>>> import numpy as np
>>> np.set_printoptions(suppress=True, linewidth=160)
>>> tidy = lambda a: np.round(a, 2) + 0
>>> data = np.loadtxt("run3.csv", delimiter=",")
>>> data
array([[-1.59,  1.25,  0.74],
       [-0.13,  0.88,  1.14],
       [ 0.11, -0.02, -0.08],
       [ 1.91, -0.14,  1.32],
       [-0.37,  0.64,  0.42],
       [-1.58,  1.23,  0.91],
       [ 2.68, -1.45, -0.36],
       [-2.58,  1.44,  0.98],
       [ 2.24, -0.71,  0.19],
       [ 1.57, -1.38, -0.92],
       [-1.19,  0.3 ,  0.19],
       [ 0.04, -0.08, -0.2 ],
       [-0.11,  0.46,  0.52],
       [-0.49,  0.84,  1.04],
       [-2.49,  1.21,  0.25],
       [-0.23,  0.5 ,  0.41],
       [ 0.74,  0.43,  0.93],
       [ 0.04,  0.06,  0.1 ],
       [-2.15,  0.34, -0.56],
       [ 1.25, -0.5 ,  0.23]])
>>> Ac = data - data.mean(axis=0)
>>> vecs = np.linalg.svd(Ac)[2][:2]
>>> A2 = Ac - Ac @ vecs.T @ vecs
>>> np.linalg.norm(A2, axis=1).round(6).argmax()
np.int64(10)
>>> tidy(A2.std(axis=0))
array([0.03, 0.09, 0.06])
>>> tidy((Ac @ vecs.T).std(axis=0))
array([1.66, 0.66])
>>> X = np.load("sample15.npy")
>>> X
array([[ 0, 26, 29],
       [45,  0, 41],
       [ 0, 10,  0],
       [ 0,  8,  8],
       [15,  0,  0],
       [15,  0,  0],
       [12,  0, 14],
       [33,  0,  5],
       [ 9,  0,  0],
       [36,  0, 14]])
>>> # rows 4 and 5 are equal
>>> dist = np.linalg.norm(X[:, None] - X[None], axis=-1)
>>> np.unravel_index(dist.round(6).argmax(), dist.shape)
(np.int64(1), np.int64(2))
>>> tidy(dist[:5, :5])
array([[ 0.  , 53.34, 33.12, 27.66, 41.74],
       [53.34,  0.  , 61.69, 56.37, 50.8 ],
       [33.12, 61.69,  0.  ,  8.25, 18.03],
       [27.66, 56.37,  8.25,  0.  , 18.79],
       [41.74, 50.8 , 18.03, 18.79,  0.  ]])
>>> z = data[:, 0] > np.median(data[:, 0])
>>> u = data[z].mean(axis=0) - data[~z].mean(axis=0)
>>> (((data - data.mean(axis=0)) @ u > 0) == z).mean()
np.float64(0.95)
>>> ((data - data.mean(axis=0)) @ u > 0).astype(int)
array([0, 0, 1, 1, 0, 0, 1, 0, 1, 1, 0, 1, 0, 0, 0, 0, 1, 1, 0, 1])
>>> m1 = np.loadtxt("m.csv", delimiter=",")
>>> m1
array([[  0.5,  -2. ,  -0.1],
       [ -0.6,  -0.6,  -0.8],
       [  0.8,   0.7,   0.1],
       [ -0.9,  -1.2,   0. ],
       [ -0.4,   0.3,   0.3],
       [  0.3,   0.5,  -0.8],
       [  1.1,   0.6,  -1.1],
       [ -1.5,  -0.9,  -0.5],
       [  1.2,   0. ,  -0.8],
       [  0. ,  -1.2,  -1.5],
       [ -0.8,   1.1,  -0.4],
       [ -0.5,  -0.5,  -1. ],
       [  0.2,   0.8,   0.6],
       [  0.3,  -0.3,  -0.4],
       [ -0.6,   1.1,  -0.1],
       [ -0.4,  -1. ,  -0.1],
       [ -0.6,   1.5,   0.3],
       [ -1. ,   0. ,   0.5],
       [ -1.5,   0.2,  -0.3],
       [ -0.5,  -0.2,   1.1],
       [ -1.1,  -0.2,   0.5],
       [  0.3,  -0.6,   0. ],
       [  1.6,  -0.5,  -0.9],
       [ -1. ,   0.7,   1. ],
       [ -4. ,  -1. , -19. ],
       [ -0.9,  -0.2,  -1.7]])
>>> # row 24 is much longer than the rest
>>> Ac = data - data.mean(axis=0)
>>> U, sv, Vh = np.linalg.svd(Ac, full_matrices=False)
>>> np.abs(Vh[0]).argmax()
np.int64(0)
>>> (np.sign(U[:, 0]) == np.sign(U[0, 0])).astype(int)
array([1, 1, 0, 0, 1, 1, 0, 1, 0, 0, 1, 0, 1, 1, 1, 1, 0, 0, 1, 0])
>>> tidy(Ac.mean(axis=0))
array([0., 0., 0.])
>>> tidy(sv)
array([7.42, 2.97, 0.49])
>>> np.searchsorted(np.cumsum(sv ** 2) / (sv ** 2).sum(), 0.9) + 1
np.int64(2)
>>> tidy(Vh[0] * np.sign(Vh[0, np.abs(Vh[0]).argmax()]))
array([ 0.89, -0.44, -0.12])
